>>> import numpy as np
>>> np.set_printoptions(precision=3, suppress=True, linewidth=200)
>>> data = 0.9 ** np.abs(np.subtract.outer(np.arange(4), np.arange(4)))
>>> data
array([[1.   , 0.9  , 0.81 , 0.729],
       [0.9  , 1.   , 0.9  , 0.81 ],
       [0.81 , 0.9  , 1.   , 0.9  ],
       [0.729, 0.81 , 0.9  , 1.   ]])
>>> # equal to its transpose
>>> vec = np.ones(4)
>>> for _ in range(3):
...     vec = data @ vec
...     vec /= np.linalg.norm(vec)
...     print(round(vec @ data @ vec, 3))
... 
3.527
3.527
3.527
>>> vec
array([0.487, 0.512, 0.512, 0.487])
>>> L = np.linalg.cholesky(data)
>>> L
array([[1.   , 0.   , 0.   , 0.   ],
       [0.9  , 0.436, 0.   , 0.   ],
       [0.81 , 0.392, 0.436, 0.   ],
       [0.729, 0.353, 0.392, 0.436]])
>>> np.diag(L) ** 2
array([1.  , 0.19, 0.19, 0.19])
>>> L @ L.T
array([[1.   , 0.9  , 0.81 , 0.729],
       [0.9  , 1.   , 0.9  , 0.81 ],
       [0.81 , 0.9  , 1.   , 0.9  ],
       [0.729, 0.81 , 0.9  , 1.   ]])
>>> np.round(np.prod(np.diag(L)) ** 2, 3), np.round(np.linalg.det(data), 3)
(np.float64(0.007), np.float64(0.007))
>>> print(np.linalg.eigvalsh(data).min() > 0)
True
>>> np.linalg.matrix_rank(data, rtol=0.1)
np.int64(1)
>>> print(np.round(np.linalg.norm(data, 2) / np.linalg.norm(data), 3))
0.996
>>> np.argsort(-np.linalg.norm(data, axis=0).round(6), kind="stable")[:3]
array([1, 2, 0])
>>> np.abs(np.linalg.svd(data)[2][-1])
array([0.279, 0.65 , 0.65 , 0.279])
>>> rng = np.random.default_rng(9)
>>> labels = rng.permutation(4)
>>> out = data[:, labels] * rng.choice([-1, 1], 4)
>>> out
array([[-0.729, -1.   ,  0.81 ,  0.9  ],
       [-0.81 , -0.9  ,  0.9  ,  1.   ],
       [-0.9  , -0.81 ,  1.   ,  0.9  ],
       [-1.   , -0.729,  0.9  ,  0.81 ]])
>>> Uu, _, VT = np.linalg.svd(data.T @ out)
>>> np.round(np.linalg.lstsq(data, out)[0], 3) + 0
array([[ 0., -1.,  0.,  0.],
       [ 0.,  0.,  0.,  1.],
       [ 0.,  0.,  1.,  0.],
       [-1.,  0.,  0.,  0.]])
>>> np.round(Uu @ VT, 3) + 0
array([[ 0., -1.,  0.,  0.],
       [ 0.,  0.,  0.,  1.],
       [ 0.,  0.,  1.,  0.],
       [-1.,  0.,  0.,  0.]])
>>> A = np.array([[0, 4, 0], [0, 0, 3], [5, 0, 0]])
>>> print(A @ A)
[[ 0  0 12]
 [15  0  0]
 [ 0 20  0]]
>>> print(np.linalg.matrix_power(A, 2))
[[ 0  0 12]
 [15  0  0]
 [ 0 20  0]]
>>> print(np.allclose(A, A.T))
False
>>> round(float(np.linalg.det(A)), 3)
60.0
>>> print((A - A.T) / 2)
[[ 0.   2.  -2.5]
 [-2.   0.   1.5]
 [ 2.5 -1.5  0. ]]
>>> proj = np.triu(np.array([[2, 3, 0], [3, 1, 0], [1, 3, 2]]), 1) + np.eye(3)
>>> out = proj @ A @ np.linalg.inv(proj)
>>> print(out)
[[  0.   4.   9.]
 [  0.   0.   3.]
 [  5. -15.   0.]]
>>> proj @ A - A @ proj
array([[  0.,   0.,   9.],
       [  0.,   0.,   0.],
       [  0., -15.,   0.]])
>>> np.trace(out), np.trace(A)
(np.float64(0.0), np.int64(0))
>>> [round(float(x), 3) for x in np.linalg.svd(out, compute_uv=False)[:3]]
[16.463, 9.21, 0.396]
>>> round(np.log10(np.linalg.cond(out)))
2
>>> np.linalg.matrix_rank(out, rtol=0.1)
np.int64(2)
>>> np.argsort(-np.linalg.norm(out, axis=0).round(6), kind="stable")[:3]
array([1, 2, 0])
>>> np.round(np.linalg.norm(out, 2) / np.linalg.norm(out), 3)
np.float64(0.873)
>>> vec = np.array([3, 4, 5])
>>> h1 = np.maximum(A @ vec, 0)
>>> np.tanh(A @ vec)
array([1., 1., 1.])
>>> print(A.T @ h1)
[75 64 45]
>>> print(np.maximum(A @ (3 * vec), 0))
[48 45 45]
>>> np.maximum(A @ vec, 0) - np.maximum(-A @ vec, 0)
array([16, 15, 15])
>>> h1
array([16, 15, 15])
>>> print(np.linalg.pinv(A))
[[0.    0.    0.2  ]
 [0.25  0.    0.   ]
 [0.    0.333 0.   ]]
>>> A @ A.T
array([[16,  0,  0],
       [ 0,  9,  0],
       [ 0,  0, 25]])
>>> print(A[:, 0] @ A[:, 2])
0
>>> W0 = np.load("out9.npy")
>>> W0
array([[-9,  0,  0],
       [ 6,  2,  0],
       [-1, -8,  9]])
>>> # triangular, det is the product of the diagonal
>>> out = np.array([[3, -1, -4], [4, -5, -3], [-5, 3, 2]])
>>> np.linalg.matrix_rank(np.vstack([W0, out.T]))
np.int64(3)
>>> out.T @ W0.T
array([[-27,  26, -80],
       [  9, -16,  68],
       [ 36, -30,  46]])
>>> O, V = np.linalg.qr(W0[:, :1])[0], np.linalg.qr(W0[:, 1:])[0]
>>> sigma = np.linalg.svd(O.T @ V, compute_uv=False)
>>> sigma
array([0.56])
>>> np.linalg.matrix_rank(W0 - W0[0, 0] * np.eye(3))
np.int64(2)
>>> np.sort(np.linalg.eigvals(W0))
array([-9.,  2.,  9.])
>>> np.prod(np.diag(W0)), np.round(np.linalg.det(W0), 3)
(np.int64(-162), np.float64(-162.0))
>>> [int(np.linalg.matrix_rank(np.linalg.matrix_power(W0, p))) for p in range(1, 4)]
[3, 3, 3]
>>> arr = np.triu(rng.random((3, 3)) < 0.8, 1).astype(int)
>>> arr = arr + arr.T
>>> arr
array([[0, 0, 0],
       [0, 0, 1],
       [0, 1, 0]])
>>> # looks like rank 2
>>> Uu, sigma, VT = np.linalg.svd(arr, full_matrices=False)
>>> sigma / sigma[0]
array([1., 1., 0.])
>>> round(float(np.sqrt((sigma ** 2).sum())), 3), np.round(np.linalg.norm(arr), 3)
(1.414, np.float64(1.414))
>>> np.allclose(Uu * sigma @ VT, arr)
True
>>> Uu.T @ Uu
array([[1., 0., 0.],
       [0., 1., 0.],
       [0., 0., 1.]])
>>> Uu.shape, sigma.shape, VT.shape
((3, 3), (3,), (3, 3))
>>> print(sigma)
[1. 1. 0.]
>>> print(np.cumsum(sigma ** 2) / np.sum(sigma ** 2))
[0.5 1.  1. ]
>>> m1 = np.load("block4.npy")
>>> m1
array([[ 1, -2,  4, -8],
       [ 1, -1,  1, -1],
       [ 1,  0,  0,  0]])
>>> # row 0 is much longer than the rest
>>> out = m1 + rng.integers(-2, 3, (3, 1)) @ rng.integers(-2, 3, (1, 4))
>>> out
array([[ 0,  0,  3, -7],
       [ 3, -5,  3, -3],
       [-1,  4, -2,  2]])
>>> np.round(np.linalg.svd(out - m1, compute_uv=False), 3) + 0
array([7.937, 0.   , 0.   ])
>>> np.abs(out - m1).sum(axis=1)
array([ 5, 10, 10])
>>> F = np.loadtxt("run17.csv", delimiter=",")
>>> F
array([[ 2.,  0.,  0.,  0.],
       [ 0., -1.,  0.,  3.],
       [ 0.,  0., -1.,  0.],
       [ 0.,  3.,  0., -1.]])
>>> # splits into 3 blocks
>>> vals, V = np.linalg.eigh(F)
>>> vals
array([-4., -1.,  2.,  2.])
>>> np.round(V.T @ F @ V, 3) + 0
array([[-4.,  0.,  0.,  0.],
       [ 0., -1.,  0.,  0.],
       [ 0.,  0.,  2.,  0.],
       [ 0.,  0.,  0.,  2.]])
>>> np.linalg.eigvalsh(F @ F)
array([ 1.,  4.,  4., 16.])
>>> print(vals.sum(), np.trace(F))
-1.0 -1.0
>>> print(np.unique(vals.round(6) + 0, return_counts=True)[1])
[1 1 2]
>>> np.round(V.T @ V, 3) + 0
array([[1., 0., 0., 0.],
       [0., 1., 0., 0.],
       [0., 0., 1., 0.],
       [0., 0., 0., 1.]])
>>> np.linalg.eigvalsh(F + -1 * np.eye(4))
array([-5., -2.,  1.,  1.])
>>> np.linalg.svd(F, compute_uv=False)
array([4., 2., 2., 1.])
